% ipython --no-banner

In [1]: import numpy as np

In [2]: np.set_printoptions(precision=1, suppress=True, linewidth=200, sign=" ")

In [3]: E = np.loadtxt("out2.csv", delimiter=",")

In [4]: E
Out[4]: 
array([[ 0.9, -0.2, -0.1, -0.1],
       [-0.2,  0.5, -0.4, -0.3],
       [-0.1, -0.4,  0.7, -0.2],
       [-0.1, -0.3, -0.2,  0.8]])

In [5]: np.linalg.cond(E) > 100
Out[5]: np.True_

In [6]: [round(float(x), 1) for x in np.linalg.svd(E, compute_uv=False)[:3]]
Out[6]: [1.0, 1.0, 1.0]

In [7]: np.argsort(-np.linalg.norm(E, axis=0).round(6), kind="stable")[:3]
Out[7]: array([ 0,  3,  2])

In [8]: np.linalg.matrix_rank(E, rtol=0.1)
Out[8]: np.int64(3)

In [9]: np.round(np.linalg.norm(E, 2) / np.linalg.norm(E), 1)
Out[9]: np.float64(0.6)

In [10]: vals, evecs = np.linalg.eigh(E)

In [11]: np.round(evecs.T @ evecs, 1) + 0
Out[11]: 
array([[ 1.,  0.,  0.,  0.],
       [ 0.,  1.,  0.,  0.],
       [ 0.,  0.,  1.,  0.],
       [ 0.,  0.,  0.,  1.]])

In [12]: np.round(np.linalg.eigvalsh(E @ E), 1) + 0
Out[12]: array([ 0.,  1.,  1.,  1.])

In [13]: np.round(np.linalg.svd(E, compute_uv=False), 1) + 0
Out[13]: array([ 1.,  1.,  1.,  0.])

In [14]: evecs @ np.diag(vals) @ evecs.T
Out[14]: 
array([[ 0.9, -0.2, -0.1, -0.1],
       [-0.2,  0.5, -0.4, -0.3],
       [-0.1, -0.4,  0.7, -0.2],
       [-0.1, -0.3, -0.2,  0.8]])

In [15]: np.abs(np.diag(np.linalg.qr(E)[1])) > 1e-9
Out[15]: array([ True,  True,  True, False])

In [16]: np.round(np.trace(np.linalg.pinv(E) @ E), 1)
Out[16]: np.float64(3.0)

In [17]: np.linalg.lstsq(E[:-1].T, E[-1])[2]
Out[17]: np.int32(3)

In [18]: np.unique(E.round(6), axis=0).shape
Out[18]: (4, 4)

In [19]: rank = np.linalg.matrix_rank(E)

In [20]: rank
Out[20]: np.int64(3)

In [21]: null = np.linalg.svd(E)[2][rank:].T

In [22]: np.round(E @ null, 1) + 0
Out[22]: 
array([[ 0.],
       [ 0.],
       [ 0.],
       [ 0.]])

In [23]: np.linalg.matrix_rank(E.T @ E), np.linalg.matrix_rank(E @ E.T)
Out[23]: (np.int64(3), np.int64(3))

In [24]: [int(np.linalg.matrix_rank(E[:i])) for i in range(1, len(E) + 1)]
Out[24]: [1, 2, 3, 3]

In [25]: [int(np.linalg.matrix_rank(np.delete(E, i, axis=0))) for i in range(4)]
Out[25]: [3, 3, 3, 3]

In [26]: null[:, 0] / null[np.abs(null[:, 0]).round(6).argmax(), 0]
Out[26]: array([ 0.3,  1. ,  0.8,  0.6])
